$ python3 -q
>>> import numpy as np
>>> np.set_printoptions(precision=2, suppress=True, linewidth=140)
>>> feats = np.array([[0, 6, 3, -6, -6], [0, 6, 3, -6, -6], [0, -4, -2, 4, 4]])
>>> print(feats)
[[ 0  6  3 -6 -6]
 [ 0  6  3 -6 -6]
 [ 0 -4 -2  4  4]]
>>> # columns 3 and 4 are equal
>>> left, sv, vt = np.linalg.svd(feats)
>>> evecs = vt[:(sv > 1e-8).sum()]
>>> rng = np.random.default_rng(843407)
>>> vec = feats[1] + 4 * feats[0] + rng.integers(2) * np.eye(5)[4]
>>> print(vec)
[  0.  30.  15. -30. -29.]
>>> print(np.allclose(evecs.T @ evecs @ vec, vec))
False
>>> print(round(np.linalg.norm(vec - evecs.T @ evecs @ vec), 2))
0.83
>>> print(np.round(evecs.T @ evecs, 2) + 0)
[[ 0.    0.    0.    0.    0.  ]
 [ 0.    0.31  0.15 -0.31 -0.31]
 [ 0.    0.15  0.08 -0.15 -0.15]
 [ 0.   -0.31 -0.15  0.31  0.31]
 [ 0.   -0.31 -0.15  0.31  0.31]]
>>> print(np.round(np.diag(evecs.T @ evecs), 2) + 0)
[0.   0.31 0.08 0.31 0.31]
>>> u, r1 = feats[2], feats[1]
>>> print(u @ r1)
-78
>>> p = (u @ r1) / (u @ u) * u
>>> print(p)
[-0.  6.  3. -6. -6.]
>>> print(np.round(np.linalg.norm(u + r1) ** 2 + np.linalg.norm(u - r1) ** 2, 2))
338.0
>>> print((r1 - p) @ u)
0.0
>>> r = np.linalg.matrix_rank(feats)
>>> print(r)
1
>>> ns = np.linalg.svd(feats)[2][r:].T
>>> print([int(np.linalg.matrix_rank(feats[:, :j + 1])) for j in range(5)])
[0, 1, 1, 1, 1]
>>> print(ns.shape)
(5, 4)
>>> other = feats + rng.integers(-2, 3, (3, 1)) @ rng.integers(-2, 3, (1, 5))
>>> print(other)
[[ 1  8  2 -5 -5]
 [ 2 10  1 -4 -4]
 [-1 -6 -1  3  3]]
>>> print(np.linalg.matrix_rank(other - feats, tol=1e-8))
1
>>> print(np.round(np.linalg.svd(other - feats, compute_uv=False), 2) + 0)
[6.93 0.   0.  ]
>>> m1 = np.load("w.npy")
>>> print(m1)
[[ 0.4  0.9 -0.3]
 [-1.4  0.4  0.5]
 [ 0.7 -0.4 -0.5]
 [-0.8 -0.7 -1. ]
 [-0.5  0.  -1.2]
 [-0.7  0.4  0.2]
 [ 0.7 -1.3  1.2]
 [-0.7  1.7 -0.4]
 [-1.  -1.1  1.5]
 [ 1.  -0.1  0.8]
 [ 0.7  0.4  1.1]
 [-2.4  0.6 -3.3]
 [ 0.8 -0.9 -0.5]]
>>> cent = m1[[0, 3]].astype(float)
>>> for _ in range(4):
...     z = np.linalg.norm(m1[:, None] - cent, axis=-1).argmin(axis=1)
...     cent = np.array([m1[z == j].mean(axis=0) for j in range(2)])
... 
>>> print(z)
[0 0 0 1 1 0 0 1 0 0 0 1 0]
>>> print(np.bincount(z))
[9 4]
>>> print(cent)
[[ 0.13 -0.19  0.44]
 [-1.1   0.4  -1.48]]
>>> print(cent[1] - cent[0])
[-1.23  0.59 -1.92]
>>> cen = (m1 - m1.mean(axis=0)) / m1.std(axis=0)
>>> print(np.argwhere(np.abs(cen) > 2))
[[ 7  1]
 [11  0]
 [11  2]]
>>> b = np.linalg.lstsq(np.delete(cen, 0, axis=1), cen[:, 0])[0]
>>> print(np.abs(b).argmax())
1
>>> print(b)
[-0.15  0.47]
